$ ipython --no-banner

In [1]: import numpy as np

In [2]: from numpy import linalg as LA

In [3]: np.set_printoptions(precision=2, suppress=True, linewidth=140)

In [4]: E = np.load("layer2.npy")

In [5]: print(E)
[[ -2.71   3.44   1.15   0.73  -3.1   -0.28   1.01]
 [ -4.31   3.32  -1.48  -5.65  -3.57  -0.44  -0.58]
 [ -6.76   8.53  -6.24  -6.35   1.32   0.49  -2.38]
 [  0.52  -2.34   2.41   0.43  -0.4    0.08   1.81]
 [ -0.45  -3.67   0.6   -6.89  -4.19   0.54   0.18]
 [  1.58  -0.97  -1.18   9.84  -5.52   1.79  -1.95]
 [ -4.31  -4.5   -4.31  -6.53  -0.76  -5.94  -4.49]
 [  0.22  -3.01   3.32  17.18  -1.37   6.73  -3.05]
 [  0.06  -1.65   2.37  -2.16   2.3   -1.62  -0.44]
 [ -2.15   0.09  -3.4   -4.82  -5.25  -4.46   4.43]
 [ -2.16  -0.98  -0.44  -1.49   2.8    1.69   3.44]
 [ -4.57   5.26   4.7    5.97  -3.01  -3.72  -3.04]
 [  0.55  -2.99  -3.29  -0.18  -3.37   0.86   2.39]
 [ -0.4    6.92  -3.08   5.09   2.5   -0.3    2.9 ]
 [  4.11   0.26   2.46   7.53   4.54   1.87   1.64]
 [ -0.09  10.65   0.67   4.95   0.37  -1.92   6.82]
 [ -4.4    5.54  -5.92   5.41   5.67   2.56   1.33]
 [  3.62  -1.15 -10.33  -1.19   6.97  -2.03   6.88]
 [ -2.69  -3.48   2.61   6.01   0.62   6.71  -1.39]
 [ -2.89   3.03  -6.55   6.07   1.05  -3.2    0.28]
 [ -4.54   1.08  -0.37  -2.36   2.03   0.03   5.11]
 [ -3.     1.27  -6.13  -3.03   3.28  -3.08  -5.36]
 [ -1.9    3.2   -2.83   2.29  -2.48  -3.21  -1.04]
 [  0.43  -6.5   -2.25  -7.36  -1.62   0.31  -0.57]
 [ -0.11  -8.81   3.09   0.81   0.78   0.71  -5.85]
 [  3.68  -6.01   6.12  -6.93  -6.07  -1.67  -3.4 ]
 [ -8.34   2.84  -3.8    7.22  -2.29  -0.14  -0.7 ]
 [ -5.33   6.18   1.81  -2.49   0.6    2.18  -2.22]
 [  3.26   3.45   3.49   0.23  -4.45   0.25   1.23]
 [  0.15  -0.33  -0.99  -5.53  -1.43   0.12   4.74]
 [  1.08   3.2    1.25  -3.06   4.6   -1.14  -0.86]
 [  8.45   0.66  -1.65   6.01   6.21   4.16  -0.44]
 [ -0.64   0.97  -1.88   6.5    0.5    0.29  -5.05]
 [  1.86   4.36   2.39  -2.34  -1.39   3.32   2.22]
 [  5.71  -0.21   6.56  -1.59  -2.69   2.59   1.57]
 [ -3.21   1.91  -2.56  -1.25   5.58  -2.49   4.92]]

In [6]: dist = LA.norm(E[:, None] - E[None], axis=-1)

In [7]: dist[25].round(6).argsort(kind="stable")[:4]
Out[7]: array([25,  4, 23, 34])

In [8]: LA.matrix_rank(dist ** 2)
Out[8]: np.int64(9)

In [9]: print(np.flatnonzero(dist[25] < dist.mean() / 2))
[25]

In [10]: Xs = (E - E.mean(axis=0)) / E.std(axis=0)

In [11]: Xs.std(axis=0)
Out[11]: array([1., 1., 1., 1., 1., 1., 1.])

In [12]: print(np.argwhere(np.abs(Xs) > 2))
[[ 6  5]
 [ 7  3]
 [ 7  5]
 [15  1]
 [17  2]
 [17  4]
 [17  6]
 [18  5]
 [24  1]
 [26  0]
 [31  0]]

In [13]: coef = LA.lstsq(np.delete(Xs, 0, axis=1), Xs[:, 0])[0]

In [14]: np.abs(coef).argmax()
Out[14]: np.int64(0)

In [15]: np.round(1 - np.var(Xs[:, 0] - np.delete(Xs, 0, axis=1) @ coef), 2)
Out[15]: np.float64(0.33)

In [16]: Xs = E - E.mean(axis=0)

In [17]: left, s, Vh = LA.svd(Xs, full_matrices=False)

In [18]: LA.matrix_rank(Xs)
Out[18]: np.int64(7)

In [19]: print(np.abs(left[:, 0]).argmax())
7

In [20]: np.abs(Vh[0]).argmax()
Out[20]: np.int64(3)

In [21]: np.round((s ** 2).sum() ** 2 / (s ** 4).sum(), 2)
Out[21]: np.float64(4.69)

In [22]: idx = E[:, 2] > np.median(E[:, 2])

In [23]: u = E[idx].mean(axis=0) - E[~idx].mean(axis=0)

In [24]: idx.astype(int)
Out[24]: array([1, 0, 0, 1, 1, 0, 0, 1, 1, 0, 1, 1, 0, 0, 1, 1, 0, 0, 1, 0, 1, 0, 0, 0, 1, 1, 0, 1, 1, 0, 1, 0, 0, 1, 1, 0])

In [25]: u
Out[25]: array([ 1.41, -0.78,  6.23,  0.44, -0.82,  1.73, -0.03])

In [26]: np.argsort(-np.abs(u).round(6), kind="stable")
Out[26]: array([2, 5, 0, 4, 1, 3, 6])

In [27]: round((((E - E.mean(axis=0)) @ u > 0) == idx).mean(), 2)
Out[27]: np.float64(0.89)

In [28]: feats = np.loadtxt("a.csv", delimiter=",")

In [29]: feats
Out[29]: 
array([[79.09, 90.15, 40.54, 89.16, 40.11, 22.25, 10.54, 10.79],
       [79.4 , 89.22, 39.75, 90.88, 39.19, 20.56,  8.64,  9.33],
       [80.56, 89.5 , 38.68, 90.34, 39.23, 19.91, 10.49,  8.57],
       [78.19, 90.17, 40.09, 90.51, 41.71, 20.27,  8.12, 11.35],
       [82.21, 92.87, 39.42, 89.49, 39.92, 19.78, 10.33,  8.73],
       [80.12, 90.03, 41.33, 89.62, 40.97, 19.15,  8.72,  7.57],
       [81.82, 89.36, 41.42, 89.64, 41.78, 18.81, 10.45, 10.8 ],
       [80.35, 90.16, 39.72, 88.12, 40.16, 20.27,  9.22,  9.14],
       [81.03, 90.69, 40.28, 89.31, 38.36, 19.57,  8.75,  9.54],
       [79.89, 89.76, 40.97, 87.3 , 38.48, 21.02,  9.11,  9.68]])

In [30]: cov = feats.T @ feats

In [31]: LA.matrix_rank(cov)
Out[31]: np.int64(8)

In [32]: round(np.trace(cov), 2), round((feats ** 2).sum(), 2)
Out[32]: (np.float64(263878.36), np.float64(263878.36))
